$ python -q
>>> import numpy as np
>>> np.set_printoptions(precision=2, suppress=True, linewidth=140)
>>> arr = np.tril(np.array([[-2, -2, -1, 1], [-3, 3, -2, -1], [0, 2, -3, -3], [-1, 0, -1, 2]]), -1) + np.eye(4, dtype=int)
>>> print(arr)
[[ 1  0  0  0]
 [-3  1  0  0]
 [ 0  2  1  0]
 [-1  0 -1  1]]
>>> # triangular
>>> out = np.linalg.inv(arr)
>>> print(np.round(arr @ out, 2) + 0)
[[1. 0. 0. 0.]
 [0. 1. 0. 0.]
 [0. 0. 1. 0.]
 [0. 0. 0. 1.]]
>>> print(out.round(2) + 0)
[[ 1.  0.  0.  0.]
 [ 3.  1.  0.  0.]
 [-6. -2.  1.  0.]
 [-5. -2.  1.  1.]]
>>> print(round(np.linalg.slogdet(arr)[0], 2))
1.0
>>> print(np.round(np.linalg.det(arr) * np.linalg.det(out), 2))
1.0
>>> print(np.round(np.linalg.cond(arr), 2))
31.77
>>> print(np.round(np.linalg.inv(out), 2) + 0)
[[ 1.  0.  0.  0.]
 [-3.  1.  0.  0.]
 [ 0.  2.  1.  0.]
 [-1.  0. -1.  1.]]
>>> print((np.abs(out) > 1e-9).astype(int))
[[1 0 0 0]
 [1 1 0 0]
 [1 1 1 0]
 [1 1 1 1]]
>>> print(np.linalg.matrix_power(arr - np.diag(np.diag(arr)), 4))
[[0 0 0 0]
 [0 0 0 0]
 [0 0 0 0]
 [0 0 0 0]]
>>> m1 = np.load("run1.npy")
>>> print(m1)
[[ 2.  1. -1.  2.  1.  2. -1.]
 [ 0. -2. -3. -3. -1.  3.  2.]
 [ 0. -1. -3.  1.  3. -2. -2.]
 [ 0.  0.  2.  2.  2. -3. -2.]
 [ 0.  2.  3. -2.  3.  0.  0.]
 [ 0. -3.  3. -1.  3. -1. -3.]
 [ 0. -2. -3.  2.  2.  0. -1.]]
>>> print(np.round(np.linalg.norm(m1[5] - m1[0]), 2))
7.87
>>> print(round(np.linalg.norm(m1, 2), 2))
9.06
